$ ipython --no-banner

In [1]: import numpy as np

In [2]: np.set_printoptions(precision=4, suppress=True, linewidth=120, floatmode="fixed")

In [3]: def tidy(a):
   ...:     return np.round(a, 4) + 0
   ...: 

In [4]: arr = np.array([[7, 8, 11, 2], [6, 7, 10, 1], [4, 5, 8, -1]])

In [5]: r = np.linalg.matrix_rank(arr)

In [6]: print(r)
2

In [7]: null = np.linalg.svd(arr)[2][r:].T

In [8]: print([int(np.linalg.matrix_rank(arr[:, :j + 1])) for j in range(4)])
[1, 2, 2, 2]

In [9]: print([int(np.linalg.matrix_rank(np.delete(arr, i, axis=0))) for i in range(3)])
[2, 2, 2]

In [10]: print([int(np.linalg.matrix_rank(arr[:i])) for i in range(1, len(arr) + 1)])
[1, 2, 2]

In [11]: print(null.shape)
(4, 2)

In [12]: blk = np.stack([arr, 2 * arr, arr[::-1]])

In [13]: print(np.linalg.matrix_rank(blk.reshape(3, -1)))
2

In [14]: print(blk.sum(axis=0))
[[25 29 41  5]
 [24 28 40  4]
 [19 23 35 -1]]

In [15]: print(blk.shape)
(3, 3, 4)

In [16]: print(np.einsum("bij,cij->bc", blk, blk))
[[ 530 1060  494]
 [1060 2120  988]
 [ 494  988  530]]

In [17]: print(tidy(np.linalg.norm(blk, axis=(1, 2))))
[23.0217 46.0435 23.0217]

In [18]: print(np.linalg.matrix_rank(blk))
[2 2 2]

In [19]: x0 = np.array([1, 0, 2, 4])

In [20]: h1 = np.maximum(arr @ x0, 0)

In [21]: print(arr * (h1 > 1e-9)[:, None])
[[ 7  8 11  2]
 [ 6  7 10  1]
 [ 4  5  8 -1]]

In [22]: print(h1)
[37 30 16]

In [23]: print(np.maximum(arr @ x0, 0) - np.maximum(-arr @ x0, 0))
[37 30 16]

In [24]: print(np.flatnonzero(h1 > 1e-9))
[0 1 2]

In [25]: Y = arr[0, 0] * arr[1:] - np.outer(arr[1:, 0], arr[0])

In [26]: print(Y)
[[  0   1   4  -5]
 [  0   3  12 -15]]

In [27]: print(np.linalg.matrix_rank(Y), np.linalg.matrix_rank(arr))
1 2

In [28]: print(tidy(arr[:, 0] / arr[0, 0]))
[1.0000 0.8571 0.5714]

In [29]: print(np.flatnonzero(~Y.round(6).any(axis=1)))
[]

In [30]: def softmax(z):
    ...:     e = np.exp(z - z.max(axis=-1, keepdims=True))
    ...:     return e / e.sum(axis=-1, keepdims=True)
    ...: 

In [31]: print(tidy(softmax(arr[0])))
[0.0171 0.0466 0.9361 0.0001]

In [32]: att = arr @ arr.T / np.sqrt(4)

In [33]: print(tidy(softmax(att)[0] @ arr))
[ 7.0000  8.0000 11.0000  2.0000]

In [34]: print(softmax(att).round(6).argmax(axis=1))
[0 0 0]

In [35]: print(tidy(softmax(att + np.triu(np.full(att.shape, -np.inf), 1))))
[[1.0000 0.0000 0.0000]
 [1.0000 0.0000 0.0000]
 [0.9997 0.0003 0.0000]]

In [36]: X = np.loadtxt("run1.csv", delimiter=",")

In [37]: print(tidy(X))
[[-0.4472 -0.7916  0.4165]
 [ 0.5367  0.1350  0.8329]
 [-0.7155  0.5960  0.3644]]

In [38]: # columns are unit length and at right angles

In [39]: rng = np.random.default_rng(4524)

In [40]: Y = X + rng.integers(-2, 3, (3, 1)) @ rng.integers(-2, 3, (1, 3))

In [41]: print(tidy(Y))
[[-0.4472 -0.7916  0.4165]
 [ 0.5367  0.1350  0.8329]
 [-0.7155  0.5960  0.3644]]

In [42]: print(np.abs(Y - X).sum(axis=1))
[0.0000 0.0000 0.0000]

In [43]: print(np.linalg.matrix_rank(Y - X, tol=1e-8))
0

In [44]: print(Y - X)
[[0.0000 0.0000 0.0000]
 [0.0000 0.0000 0.0000]
 [0.0000 0.0000 0.0000]]

In [45]: cov = X.T @ X

In [46]: print(tidy(np.diag(cov)))
[1.0000 1.0000 1.0000]

In [47]: q, V = np.linalg.qr(X[:, :1])[0], np.linalg.qr(X[:, 1:])[0]

In [48]: sig = np.linalg.svd(q.T @ V, compute_uv=False)

In [49]: print(tidy(np.degrees(np.arccos(sig.clip(0, 1)))))
[90.0000]

In [50]: print(tidy(sig))
[0.0000]

In [51]: z = rng.permutation(3)

In [52]: print(z)
[1 0 2]

In [53]: Y = X[z][:, z]

In [54]: print(tidy(Y))
[[ 0.1350  0.5367  0.8329]
 [-0.7916 -0.4472  0.4165]
 [ 0.5960 -0.7155  0.3644]]

In [55]: print(np.allclose(Y, X))
False

In [56]: print(tidy(np.sort(np.abs(np.linalg.eigvals(Y)))))
[1.0000 1.0000 1.0000]
